% python3 -q
>>> import numpy as np
>>> np.set_printoptions(precision=4, suppress=True, linewidth=200, floatmode="fixed")
>>> M = np.cumsum(np.array([[-3, 3, -3, 2],
...     [1, 0, 0, 1],
...     [3, -3, -3, -1],
...     [0, 1, 1, 2],
...     [-3, -3, -2, 3],
...     [1, -1, -3, -1],
...     [-3, 0, -3, 0],
...     [0, 0, 3, -1],
...     [-3, -3, 3, 3],
...     [3, 0, -2, 2],
...     [-1, -3, 2, 2],
...     [-2, -2, -1, 1],
...     [-1, 3, 3, 1],
...     [3, 2, -1, 3],
...     [-2, 2, -3, 3],
...     [3, 2, -3, -1],
...     [3, -2, 2, 3],
...     [-3, -2, -2, 3],
...     [2, 3, -1, -2],
...     [-3, -2, 1, 2],
...     [-3, 3, 2, -3],
...     [-3, -2, 1, -2],
...     [0, 0, -1, -3],
...     [-1, -2, 2, -2],
...     [0, 1, -1, -2],
...     [-2, -2, -2, 0],
...     [3, -2, 2, 3],
...     [3, 2, -1, 2],
...     [0, -2, 2, -2],
...     [2, 0, -2, -2],
...     [1, 3, 3, -3]]), axis=0)
>>> M
array([[ -3,   3,  -3,   2],
       [ -2,   3,  -3,   3],
       [  1,   0,  -6,   2],
       [  1,   1,  -5,   4],
       [ -2,  -2,  -7,   7],
       [ -1,  -3, -10,   6],
       [ -4,  -3, -13,   6],
       [ -4,  -3, -10,   5],
       [ -7,  -6,  -7,   8],
       [ -4,  -6,  -9,  10],
       [ -5,  -9,  -7,  12],
       [ -7, -11,  -8,  13],
       [ -8,  -8,  -5,  14],
       [ -5,  -6,  -6,  17],
       [ -7,  -4,  -9,  20],
       [ -4,  -2, -12,  19],
       [ -1,  -4, -10,  22],
       [ -4,  -6, -12,  25],
       [ -2,  -3, -13,  23],
       [ -5,  -5, -12,  25],
       [ -8,  -2, -10,  22],
       [-11,  -4,  -9,  20],
       [-11,  -4, -10,  17],
       [-12,  -6,  -8,  15],
       [-12,  -5,  -9,  13],
       [-14,  -7, -11,  13],
       [-11,  -9,  -9,  16],
       [ -8,  -7, -10,  18],
       [ -8,  -9,  -8,  16],
       [ -6,  -9, -10,  14],
       [ -5,  -6,  -7,  11]])
>>> Xs = M - M.mean(axis=0)
>>> V = np.linalg.svd(Xs)[2][:1]
>>> other = Xs - Xs @ V.T @ V
>>> round(np.linalg.norm(other) / np.linalg.norm(Xs), 4)
np.float64(0.5586)
>>> np.cov(Xs @ V.T, rowvar=False)
array(55.8629)
>>> np.linalg.norm(other, axis=1).round(6).argmax()
np.int64(25)
>>> other.std(axis=0)
array([3.2581, 2.7772, 2.0052, 1.4713])
